% ipython --no-banner

In [1]: import numpy as np

In [2]: import numpy.linalg as la

In [3]: np.set_printoptions(suppress=True, linewidth=100)

In [4]: tidy = lambda a: np.round(a, 2) + 0

In [5]: arr = np.load("dump.npy")

In [6]: arr
Out[6]: 
array([[ -5.82,  -4.97,   5.54,  -0.86,  -2.38,   1.48,   1.24,  -7.06,  -1.04,  -2.48,  -4.86,
          3.21,  14.48],
       [ -0.5 ,   6.79,  -4.94,  15.51,   1.93,  -0.4 ,   5.57,  -4.26,   2.75,   1.43,  -3.97,
         -2.88,  -1.33],
       [ -0.94,   7.65,   8.39,  -2.88,  -0.05,  10.76,  -0.46,  -5.39,   2.38,   7.2 ,   5.79,
         -4.41,  -2.51],
       [ -4.41,   3.79,   0.19,  -5.62,  11.08,  -6.72,   2.01,  -0.87,   1.36,   4.79,   3.21,
         -9.7 ,   5.71],
       [  3.78,   4.88,  -8.75,  -5.73,  -2.4 ,   5.6 ,  -1.39,  -8.76,  -2.36,  -2.6 ,  -7.41,
          1.95,   8.11],
       [ -4.9 ,   1.25,  -1.7 ,   7.25,  -7.36,   0.91,  11.91,   1.02,   3.99,   0.29,  -1.83,
          4.65,   8.95],
       [  1.52,   6.84,  -4.46,  -1.55,  -8.77,  -0.66,  12.18,  -5.1 ,  -0.2 ,  -0.15,  -3.22,
          0.03,   8.15],
       [ -9.62,   2.93,  -0.44,  -3.38,  -5.07,   8.13,   4.34,  -1.82,  -5.41,  -2.54,   6.59,
         -2.71,  -9.32],
       [  8.74,  -0.81, -11.54,  -3.64,  -1.23,  -1.78,  -8.6 ,  -5.42,  -5.35,   4.73,   1.03,
         -3.55,   1.99],
       [ -2.86,  -7.25,  -5.54,   0.97,  -0.58,   2.31,   8.24,  -6.66,   4.42,   3.71,  -1.25,
         12.  ,   3.23],
       [ -7.68,  -4.34,   5.38,  -2.12,   5.31,  -6.16,   2.04,   1.75,   4.82, -10.94,   3.49,
         -7.62,  -1.56],
       [  9.49,   0.19,  -1.81,   8.17,  -5.09,   6.79,  -1.72, -11.55,   1.51,  -3.74,  -2.89,
          1.31,   2.26],
       [  4.99,   4.78,   9.8 ,  -0.87,  -2.6 ,  -1.46,  -0.61,  -7.25,   4.63,   4.17,   1.63,
          1.04, -12.28],
       [  3.49,   4.52,  -8.02,  -1.  ,   0.9 ,   0.7 ,   1.59, -11.75,  -6.66,   9.67,  -2.05,
          1.4 ,   4.03],
       [ -0.38,  -7.29,  -8.51,  -2.7 ,   2.1 ,  -2.62,  -9.63,  -7.37,  -1.4 ,  -3.53,   4.93,
         -0.68,   8.33],
       [-13.51,  -3.3 ,  -3.69,   2.36,   3.94,  -0.04,   9.55,   1.69,  -5.71,   1.17,   5.76,
          0.17,   3.26],
       [  4.45,  -0.86,   7.87,  -7.29,   9.21,  -3.92,   6.72,  -0.8 ,  -2.05,   4.99,  -2.43,
          0.02,   9.13],
       [  3.63,   0.06,   3.29,  -2.25,  -1.  ,   5.17,  -0.54,  10.77,   3.12,  13.93,   2.64,
         -2.81,  -2.93],
       [ -2.82,   5.61,  -8.13,   6.25,  -0.89,  10.83,   2.91,   8.85,  -0.19,   2.68,   3.69,
         -0.21,  -5.46],
       [  4.84,   8.09,  -3.23,   3.83,   2.13,  -9.85,   6.13,   6.65,   7.2 ,   0.31,  -2.82,
          6.43,   1.2 ],
       [  0.71, -12.1 ,  -4.96,  -7.86,   6.37,  -1.79,   5.78,   6.29,   0.45,   2.26,  -4.93,
          2.79,  -3.54],
       [ -1.4 ,  -9.24,   1.73,   4.61,   2.56,   3.73,  -0.5 , -11.62,   8.1 ,   3.4 ,   2.08,
          3.88,   6.02]])

In [7]: r0, g = arr[8], arr[1]

In [8]: tidy(r0 @ g)
Out[8]: np.float64(-40.25)

In [9]: p = (r0 @ g) / (r0 @ r0) * r0

In [10]: tidy((g - p) @ r0)
Out[10]: np.float64(0.0)

In [11]: tidy(p)
Out[11]: array([-0.88,  0.08,  1.16,  0.37,  0.12,  0.18,  0.87,  0.55,  0.54, -0.48, -0.1 ,  0.36, -0.2 ])

In [12]: tidy(la.norm(r0 + g) ** 2 + la.norm(r0 - g) ** 2)
Out[12]: np.float64(1599.82)
